% python3 -q
>>> import numpy as np
>>> import numpy.linalg as la
>>> np.set_printoptions(suppress=True, linewidth=200)
>>> arr = np.load("run9.npy")
>>> print(arr)
[[-0.641  0.592  0.345]
 [-0.869  0.831  0.558]
 [-0.999  0.997  0.937]
 [-0.641  0.592  0.345]
 [-0.515  0.47   0.264]
 [-0.979  0.967  0.793]
 [ 0.97  -0.954 -0.757]
 [-0.363  0.327  0.178]
 [ 0.956 -0.935 -0.716]
 [ 0.999 -0.997 -0.937]
 [ 0.909 -0.876 -0.617]
 [-0.188  0.168  0.09 ]
 [ 0.641 -0.592 -0.345]
 [-0.188  0.168  0.09 ]]
>>> C2 = arr.T @ arr
>>> print(np.round(la.eigvalsh(C2)[::-1], 3) + 0)
[20.211  0.118  0.   ]
>>> print(np.round(np.diag(C2), 3))
[8.091 7.601 4.637]
>>> print(round(np.trace(C2), 3), np.round((arr ** 2).sum(), 3))
20.329 20.329
>>> print(np.allclose(C2, C2.T))
True
>>> print(np.round(la.svd(arr, compute_uv=False) ** 2, 3) + 0)
[20.211  0.118  0.   ]
>>> print((arr @ arr.T).shape)
(14, 14)
>>> idx = arr[:, 2] > np.median(arr[:, 2])
>>> u = arr[idx].mean(axis=0) - arr[~idx].mean(axis=0)
>>> print(np.round((((arr - arr.mean(axis=0)) @ u > 0) == idx).mean(), 3))
0.857
>>> print(u.round(3))
[-1.301  1.256  0.945]
>>> D = la.norm(arr[:, None] - arr[None], axis=-1)
>>> print(np.round(la.norm(arr - arr.mean(axis=0), axis=1), 3))
[0.854 1.242 1.615 0.854 0.661 1.507 1.639 0.435 1.599 1.774 1.488 0.183 1.023 0.183]
>>> print(np.round(la.norm(arr, axis=1), 3))
[0.938 1.326 1.694 0.938 0.746 1.588 1.557 0.52  1.517 1.694 1.405 0.268 0.938 0.268]
>>> print(D[:5, :5].round(3))
[[0.    0.393 0.802 0.    0.193]
 [0.393 0.    0.434 0.393 0.585]
 [0.802 0.434 0.    0.802 0.982]
 [0.    0.393 0.802 0.    0.193]
 [0.193 0.585 0.982 0.193 0.   ]]
>>> print(np.flatnonzero(D[4] < D.mean() / 2))
[ 0  1  3  4  7 11 13]
>>> print(D[4].round(3))
[0.193 0.585 0.982 0.193 0.    0.861 2.297 0.226 2.258 2.426 2.148 0.478 1.684 0.478]
>>> feats = np.loadtxt("mat.csv", delimiter=",")
>>> print(feats)
[[-3. -2. -1.  0.  1.  2.  3.]
 [ 4.  5.  6.  7.  8.  9. 10.]
 [11. 12. 13. 14. 15. 16. 17.]
 [18. 19. 20. 21. 22. 23. 24.]
 [25. 26. 27. 28. 29. 30. 31.]
 [32. 33. 34. 35. 36. 37. 38.]
 [39. 40. 41. 42. 43. 44. 45.]]
>>> # rows and columns are dependent
>>> rk = la.matrix_rank(feats)
>>> print(rk)
2
>>> null = la.svd(feats)[2][rk:].T
>>> print([int(la.matrix_rank(feats[:i])) for i in range(1, len(feats) + 1)])
[1, 2, 2, 2, 2, 2, 2]
>>> print([int(la.matrix_rank(feats[:, :j + 1])) for j in range(7)])
[1, 2, 2, 2, 2, 2, 2]
>>> print(la.cond(feats) > 100)
True
>>> print([round(float(x), 3) for x in la.svd(feats, compute_uv=False)[:3]])
[177.056, 7.749, 0.0]
>>> print(round(la.norm(feats, 2) / la.norm(feats), 3))
0.999
>>> x0 = np.array([8, 8, 3])
>>> h = np.maximum(arr @ x0, 0)
>>> print(np.round(np.maximum(arr @ x0, 0) - np.maximum(-arr @ x0, 0), 3))
[ 0.643  1.37   2.795  0.643  0.432  2.283 -2.143  0.246 -1.98  -2.795 -1.587  0.11  -0.643  0.11 ]
>>> print(np.flatnonzero(h > 1e-9))
[ 0  1  2  3  4  5  7 11 13]
